$ python3 -q
>>> import numpy as np
>>> import numpy.linalg as la
>>> np.set_printoptions(precision=2, suppress=True, linewidth=200, legacy="1.25")
>>> arr = np.loadtxt("run6.csv", delimiter=",")
>>> arr
array([[ -1.06, -25.19, -20.46, -11.86, -13.95],
       [-23.19,  -3.36,  -9.1 , -25.98, -19.36],
       [  3.74, -45.71, -46.28, -11.94,   3.83],
       [ -5.09, -14.51, -16.29, -10.2 ,  -2.07],
       [ 19.89, -13.88, -18.24,  20.3 ,  39.95],
       [  6.89,   9.95,   5.54,  14.36,  25.14],
       [  2.06, -23.6 , -22.54,  -6.21,   1.45],
       [-14.26,  17.91,  13.89,  -7.44,  -7.88],
       [ -0.71,  29.34,  32.5 ,   7.6 ,  -9.22],
       [  6.9 ,  -9.27,  -6.92,   3.81,   4.37],
       [  0.8 ,  25.41,  20.93,  12.26,  13.84],
       [  1.71, -23.24, -23.07,  -5.91,   1.55],
       [ 24.13,   9.91,  18.28,  27.53,  12.17],
       [ 13.04, -23.56, -22.82,   6.18,  15.21],
       [  6.36, -15.3 , -15.98,   1.89,  11.13]])
>>> M2 = arr / np.sqrt((arr ** 2).mean(axis=1, keepdims=True))
>>> M2[7]
array([-1.1 ,  1.39,  1.08, -0.58, -0.61])
>>> la.matrix_rank(arr - arr.mean(axis=1, keepdims=True))
4
>>> la.norm(M2, axis=1)
array([2.24, 2.24, 2.24, 2.24, 2.24, 2.24, 2.24, 2.24, 2.24, 2.24, 2.24, 2.24, 2.24, 2.24, 2.24])
>>> la.matrix_rank(M2) == la.matrix_rank(arr)
True
>>> gram = np.cov(arr, rowvar=False)
>>> np.corrcoef(arr.T)
array([[ 1.  , -0.14, -0.05,  0.83,  0.78],
       [-0.14,  1.  ,  0.98,  0.42, -0.02],
       [-0.05,  0.98,  1.  ,  0.47, -0.05],
       [ 0.83,  0.42,  0.47,  1.  ,  0.77],
       [ 0.78, -0.02, -0.05,  0.77,  1.  ]])
>>> np.argwhere(np.triu(np.abs(np.corrcoef(arr.T)) > 0.8, 1))
array([[0, 3],
       [1, 2]])
>>> np.median(arr, axis=0)
array([  2.06, -13.88, -15.98,   1.89,   3.83])
>>> arr.std(axis=0)
array([11.43, 20.65, 20.56, 13.71, 14.82])
>>> z = arr[:, 1] > np.median(arr[:, 1])
>>> f = arr[z].mean(axis=0) - arr[~z].mean(axis=0)
>>> round(float((((arr - arr.mean(axis=0)) @ f > 0) == z).mean()), 2)
0.93
>>> np.argsort(-np.abs(f).round(6), kind="stable")
array([1, 2, 3, 0, 4])
>>> f
array([-5.  , 34.54, 33.94,  6.81, -4.41])
>>> ((arr - arr.mean(axis=0)) @ f > 0).astype(int)
array([0, 1, 0, 0, 0, 1, 0, 1, 1, 0, 1, 0, 1, 0, 0])
>>> M2 = np.c_[arr[:, :3] @ np.array([[-3, 1, 0], [3, 2, -1], [1, 3, -3]]), np.array([-5, -8, -1, -4, -9, -3, 0, -4, -6, 1, -5, -3, 5, 7, -3])]
>>> M2
array([[ -92.85, -112.82,   86.57,   -5.  ],
       [  50.39,  -57.21,   30.66,   -8.  ],
       [-194.63, -226.52,  184.55,   -1.  ],
       [ -44.55,  -82.98,   63.38,   -4.  ],
       [-119.55,  -62.59,   68.6 ,   -9.  ],
       [  14.72,   43.41,  -26.57,   -3.  ],
       [ -99.52, -112.76,   91.22,    0.  ],
       [ 110.4 ,   63.23,  -59.58,   -4.  ],
       [ 122.65,  155.47, -126.84,   -6.  ],
       [ -55.43,  -32.4 ,   30.03,    1.  ],
       [  94.76,  114.41,  -88.2 ,   -5.  ],
       [ -97.92, -113.98,   92.45,   -3.  ],
       [ -24.38,   98.79,  -64.75,    5.  ],
       [-132.62, -102.54,   92.02,    7.  ],
       [ -80.96,  -72.18,   63.24,   -3.  ]])
>>> la.matrix_rank(np.c_[arr, M2])
6
>>> la.norm(la.qr(arr)[0].T @ M2, axis=0) ** 2 / ((M2 ** 2).sum(axis=0) + 1e-12)
array([1.  , 1.  , 1.  , 0.31])
>>> la.matrix_rank(M2)
4
>>> vec = np.array([3, -2, -2, 3])
>>> rhs = M2 @ vec
>>> la.lstsq(M2, rhs)[0]
array([ 3., -2., -2.,  3.])
>>> np.round(la.pinv(M2) @ M2, 2) + 0
array([[1., 0., 0., 0.],
       [0., 1., 0., 0.],
       [0., 0., 1., 0.],
       [0., 0., 0., 1.]])
>>> rng = np.random.default_rng(587)
>>> rhs = rhs + 0.02 * rng.normal(size=15)
>>> rhs
array([-241.04,  180.27, -502.96, -106.43, -397.71,    1.49, -255.45,  311.85,  292.7 , -158.55,  216.85, -259.7 , -126.22, -355.78, -233.96])
>>> c, *_ = la.lstsq(M2, rhs)
>>> c.round()
array([ 3., -2., -2.,  3.])
>>> feats = np.array([[2, 1, 0, 0, 0, 0],
...     [1, 2, 0, 0, 0, 0],
...     [1, 2, 0, 0, 0, 0],
...     [0, 0, 2, 1, 0, 0],
...     [0, 0, 1, 2, 0, 0],
...     [0, 0, 1, 2, 0, 0],
...     [0, 0, 0, 0, 2, 1],
...     [0, 0, 0, 0, 1, 2],
...     [0, 0, 0, 0, 1, 2]])
>>> hat = feats @ la.solve(feats.T @ feats, feats.T)
>>> np.diag(hat)
array([1. , 0.5, 0.5, 1. , 0.5, 0.5, 1. , 0.5, 0.5])
>>> la.eigvalsh(hat)
array([0., 0., 0., 1., 1., 1., 1., 1., 1.])
>>> M2 = np.array([[2, 0, 2], [2, 2, 2], [1, 1, 2], [2, 0, 0], [1, 0, 2], [2, 0, 1]])
>>> np.vstack([feats, M2.T]).shape
(12, 6)
>>> np.einsum("ik,kj->ji", feats, M2)
array([[6, 6, 6, 4, 5, 5, 4, 5, 5],
       [2, 4, 4, 2, 1, 1, 0, 0, 0],
       [6, 6, 6, 4, 2, 2, 5, 4, 4]])
>>> np.einsum("ij,ij->i", feats, feats)
array([5, 5, 5, 5, 5, 5, 5, 5, 5])
>>> vec = np.array([0, 0, 0, 0, 2, 0])
>>> rhs = feats @ vec
>>> c, lr = np.zeros(6), 1 / la.norm(feats, 2) ** 2
>>> for i in range(10):
...     c -= lr * feats.T @ (feats @ c - rhs)
...     if i % 2 == 0: print(i, round(la.norm(feats @ c - rhs), 2))
... 
0 1.63
2 1.34
4 1.09
6 0.89
8 0.73
>>> np.round(la.cond(feats), 2)
3.23
>>> c
array([0.  , 0.  , 0.  , 0.  , 1.55, 0.35])
>>> q, evecs = la.qr(feats[:, :5])[0], la.qr(feats[:, 5:])[0]
>>> sigma = la.svd(q.T @ evecs, compute_uv=False)
>>> (sigma > 0.9).sum()
0
>>> sigma
array([0.82])
>>> round(float(la.norm(q @ q.T - evecs @ evecs.T, 2)), 2)
1.0
>>> np.degrees(np.arccos(sigma.clip(0, 1)))
array([35.26])
